$ python3 -q
>>> import numpy as np
>>> np.set_printoptions(suppress=True, linewidth=160)
>>> def rd(a):
...     return np.round(a, 2) + 0
... 
>>> X = np.load("dump.npy")
>>> print(rd(X))
[[0.05 0.   0.16 0.11 0.24 0.05 0.11 0.24 0.03]
 [0.16 0.12 0.12 0.14 0.05 0.12 0.09 0.11 0.07]
 [0.09 0.11 0.17 0.09 0.17 0.14 0.14 0.   0.09]
 [0.06 0.15 0.19 0.19 0.17 0.09 0.   0.09 0.06]
 [0.04 0.07 0.07 0.3  0.07 0.   0.04 0.22 0.19]
 [0.1  0.19 0.06 0.   0.29 0.13 0.19 0.   0.03]
 [0.09 0.05 0.12 0.16 0.12 0.16 0.05 0.09 0.14]
 [0.03 0.26 0.   0.03 0.19 0.16 0.03 0.29 0.  ]
 [0.09 0.04 0.04 0.13 0.18 0.11 0.11 0.09 0.2 ]]
>>> rng = np.random.default_rng(1)
>>> other = X + rng.integers(-2, 3, (9, 8)) @ rng.integers(-2, 3, (8, 9))
>>> print(rd(other))
[[  2.05   8.     7.16  12.11  16.24  -0.95  -7.89 -15.76   0.03]
 [  5.16   0.12  -0.88   3.14  -0.95   3.12  -6.91   2.11  -2.93]
 [ -5.91  -0.89  -2.83  -0.91  -2.83  -1.86   7.14   6.     3.09]
 [  3.06  -3.85   1.19   1.19   4.17  -3.91  -3.    -6.91  -6.94]
 [ -6.96 -10.93  -4.93  -4.7   -0.93  -5.     8.04   4.22  -0.81]
 [  3.1    9.19   1.06  -2.    -8.71   4.13   3.19   5.    -1.97]
 [  2.09   0.05   2.12   3.16   2.12  -1.84   0.05  -1.91   6.14]
 [  1.03 -12.74  -6.    -1.97  -3.81  -3.84   3.03   7.29  -1.  ]
 [  7.09   5.04   7.04   9.13   7.18   7.11  -9.89  -5.91   4.2 ]]
>>> print(rd(np.linalg.svd(other - X, compute_uv=False)))
[41.69 21.79 15.12 11.6   5.7   4.96  2.86  0.78  0.  ]
>>> print(np.abs(other - X).sum(axis=1))
[70. 25. 32. 34. 47. 38. 19. 41. 62.]
>>> print(rd(other - X))
[[  2.   8.   7.  12.  16.  -1.  -8. -16.   0.]
 [  5.   0.  -1.   3.  -1.   3.  -7.   2.  -3.]
 [ -6.  -1.  -3.  -1.  -3.  -2.   7.   6.   3.]
 [  3.  -4.   1.   1.   4.  -4.  -3.  -7.  -7.]
 [ -7. -11.  -5.  -5.  -1.  -5.   8.   4.  -1.]
 [  3.   9.   1.  -2.  -9.   4.   3.   5.  -2.]
 [  2.   0.   2.   3.   2.  -2.   0.  -2.   6.]
 [  1. -13.  -6.  -2.  -4.  -4.   3.   7.  -1.]
 [  7.   5.   7.   9.   7.   7. -10.  -6.   4.]]
>>> mat = np.load("arr.npy")
>>> print(rd(mat))
[[0.2  0.2  0.1  0.2  0.3 ]
 [0.07 0.33 0.13 0.27 0.2 ]
 [0.12 0.29 0.18 0.24 0.18]
 [0.23 0.   0.31 0.23 0.23]
 [0.13 0.07 0.27 0.13 0.4 ]]
>>> u = np.array([-1, -4])
>>> print(rd(np.convolve(mat[4], u)))
[-0.13 -0.6  -0.53 -1.2  -0.93 -1.6 ]
>>> print(rd(np.cross(mat[4, :3], mat[3, :3])))
[ 0.02  0.02 -0.02]
>>> print(rd(np.correlate(mat[4], mat[3], "full")))
[0.03 0.05 0.12 0.11 0.24 0.15 0.18 0.03 0.09]
>>> print(rd(np.array([np.convolve(row, u, "same") for row in mat])))
[[-0.2  -1.   -0.9  -0.6  -1.1 ]
 [-0.07 -0.6  -1.47 -0.8  -1.27]
 [-0.12 -0.76 -1.35 -0.94 -1.12]
 [-0.23 -0.92 -0.31 -1.46 -1.15]
 [-0.13 -0.6  -0.53 -1.2  -0.93]]
>>> other = np.array([[6, 7, 1], [6, 4, 0], [3, 4, 1], [9, 7, 6], [4, 8, 2]])
>>> print(rd(mat @ other))
[[5.7  6.4  2.1 ]
 [6.   5.8  2.2 ]
 [5.82 5.76 2.06]
 [5.31 6.31 2.38]
 [4.8  6.4  2.  ]]
>>> other @ mat
Traceback (most recent call last):
  File "<python-input-20>", line 1, in <module>
    other @ mat
    ~~~~~~^~~~~
ValueError: matmul: Input operand 1 has a mismatch in its core dimension 0, with gufunc signature (n?,k),(k,m?)->(n?,m?) (size 5 is different from 3)
